>>> import numpy as np
>>> np.set_printoptions(precision=2, suppress=True, linewidth=160)
>>> tidy = lambda a: np.round(a, 2) + 0
>>> arr = np.load("a.npy")
>>> print(arr)
[[1.   0.5  0.25 0.12]
 [0.5  1.   0.5  0.25]
 [0.25 0.5  1.   0.5 ]
 [0.12 0.25 0.5  1.  ]]
>>> rng = np.random.default_rng(70678)
>>> labels = rng.permutation(4)
>>> other = arr[:, labels] * rng.choice([-1, 1], 4)
>>> print(other)
[[-0.25  0.12 -1.    0.5 ]
 [-0.5   0.25 -0.5   1.  ]
 [-1.    0.5  -0.25  0.5 ]
 [-0.5   1.   -0.12  0.25]]
>>> Uu, _, VT = np.linalg.svd(arr.T @ other)
>>> print(labels)
[2 3 0 1]
>>> W0 = np.loadtxt("out17.csv", delimiter=",")
>>> print(W0)
[[ 2. -2.  0.  0.  0.  0. -3.  2. -1.]
 [-3.  2. -2. -2.  2. -3.  3.  1. -1.]
 [-1. -2.  2.  0.  0.  3.  3.  1. -1.]
 [-2.  2.  3.  1. -2. -2. -2.  0.  1.]
 [ 1. -3.  0. -3.  2.  1. -3.  0.  2.]
 [-3. -3.  3.  0.  1.  3. -2.  2.  2.]
 [ 2.  0. -3. -1.  3.  3.  1. -2. -1.]
 [ 0.  0.  0.  0.  0.  0.  0. -5.  2.]
 [ 0.  0.  0.  0.  0.  0.  0. -3.  5.]]
>>> assert arr == arr.T
Traceback (most recent call last):
  File "<python-input-13>", line 1, in <module>
    assert arr == arr.T
           ^^^^^^^^^^^^
ValueError: The truth value of an array with more than one element is ambiguous. Use a.any() or a.all()
>>> print(tidy(np.abs(np.linalg.eigvals(arr)).max()))
2.08
>>> print((arr - arr.T) / 2)
[[0. 0. 0. 0.]
 [0. 0. 0. 0.]
 [0. 0. 0. 0.]
 [0. 0. 0. 0.]]
>>> print(np.allclose(arr, arr.T))
True
>>> print((arr + arr.T) / 2)
[[1.   0.5  0.25 0.12]
 [0.5  1.   0.5  0.25]
 [0.25 0.5  1.   0.5 ]
 [0.12 0.25 0.5  1.  ]]
